$ ipython --no-banner

In [1]: import numpy as np

In [2]: np.set_printoptions(precision=2, suppress=True, linewidth=100, sign=" ")

In [3]: def rnd(a):
   ...:     return np.round(a, 2) + 0
   ...: 

In [4]: data = np.loadtxt("block4.csv", delimiter=",")

In [5]: rnd(data)
Out[5]: 
array([[ 6.41,  1.26,  8.55, -4.55,  9.88],
       [ 4.83, -0.54,  5.2 , -3.21,  6.1 ],
       [ 4.61,  1.87,  1.35, -4.82,  2.51],
       [ 4.71,  0.74,  2.77, -4.01,  3.71],
       [ 3.2 ,  0.11,  0.25, -3.76,  1.4 ],
       [ 2.58, -2.01, -2.31, -1.84, -2.23],
       [ 5.98,  0.55,  5.83, -3.74,  6.52],
       [-0.93, -8.99, -5.39,  3.08, -6.53],
       [ 4.56, -1.46,  1.61, -2.03,  1.44],
       [ 3.68, -1.57,  4.08, -2.66,  5.08],
       [ 1.04, -7.59, -2.74,  2.34, -4.05],
       [ 4.76, -1.76,  1.22, -1.62,  0.68],
       [ 0.6 ,  0.78, -2.58, -5.04,  0.04],
       [ 8.79,  2.07,  4.9 , -3.71,  4.01],
       [ 3.49, -3.28, -2.19, -0.38, -3.28],
       [ 3.34, -6.02,  0.6 ,  1.51, -0.88],
       [ 0.98, -6.14, -0.65,  0.78, -0.8 ],
       [ 0.3 , -0.17,  1.1 , -4.88,  4.41],
       [ 1.91, -1.37, -1.03, -2.86,  0.11]])

In [6]: Xc = data - data.mean(axis=0)

In [7]: V = np.linalg.svd(Xc)[2][:4]

In [8]: M2 = Xc - Xc @ V.T @ V

In [9]: rnd((Xc @ V.T).std(axis=0))
Out[9]: array([ 6.32,  2.47,  1.66,  0.  ])

In [10]: W0 = np.minimum.outer(np.arange(1, 7), np.arange(1, 7)) * 5

In [11]: W0
Out[11]: 
array([[  5,   5,   5,   5,   5,   5],
       [  5,  10,  10,  10,  10,  10],
       [  5,  10,  15,  15,  15,  15],
       [  5,  10,  15,  20,  20,  20],
       [  5,  10,  15,  20,  25,  25],
       [  5,  10,  15,  20,  25,  30]])

In [12]: t = np.radians(60)

In [13]: R = np.eye(6)

In [14]: R[4, 4] = R[1, 1] = np.cos(t)

In [15]: R[4, 1], R[1, 4] = -np.sin(t), np.sin(t)

In [16]: rnd(R)
Out[16]: 
array([[ 1.  ,  0.  ,  0.  ,  0.  ,  0.  ,  0.  ],
       [ 0.  ,  0.5 ,  0.  ,  0.  ,  0.87,  0.  ],
       [ 0.  ,  0.  ,  1.  ,  0.  ,  0.  ,  0.  ],
       [ 0.  ,  0.  ,  0.  ,  1.  ,  0.  ,  0.  ],
       [ 0.  , -0.87,  0.  ,  0.  ,  0.5 ,  0.  ],
       [ 0.  ,  0.  ,  0.  ,  0.  ,  0.  ,  1.  ]])

In [17]: M2 = W0 @ R.T

In [18]: rnd(np.linalg.det(R)), np.trace(R)
Out[18]: (np.float64(1.0), np.float64(5.0))

In [19]: np.allclose(np.linalg.norm(W0, axis=1), np.linalg.norm(M2, axis=1))
Out[19]: True

In [20]: np.allclose(W0 @ W0.T, M2 @ M2.T)
Out[20]: True

In [21]: q, V = np.linalg.qr(W0[:, :5])[0], np.linalg.qr(W0[:, 5:])[0]

In [22]: s = np.linalg.svd(q.T @ V, compute_uv=False)

In [23]: rnd(np.degrees(np.arccos(s.clip(0, 1))))
Out[23]: array([ 4.25])

In [24]: rnd(np.linalg.norm(q @ q.T - V @ V.T, 2))
Out[24]: np.float64(1.0)

In [25]: w, V = np.linalg.eigvalsh(W0)
Traceback (most recent call last):
  Cell In[25], line 1
    w, V = np.linalg.eigvalsh(W0)
ValueError: too many values to unpack (expected 2)


In [26]: w, V = np.linalg.eigh(W0)

In [27]: rnd(np.abs(V[:, -1]))
Out[27]: array([ 0.13,  0.26,  0.37,  0.46,  0.52,  0.55])

In [28]: w.sum(), np.trace(W0)
Out[28]: (np.float64(105.0), np.int64(105))

In [29]: rnd(np.linalg.eigvalsh(W0 @ W0))
Out[29]: array([    1.76,     2.54,     4.98,    15.  ,    98.82,  7401.9 ])
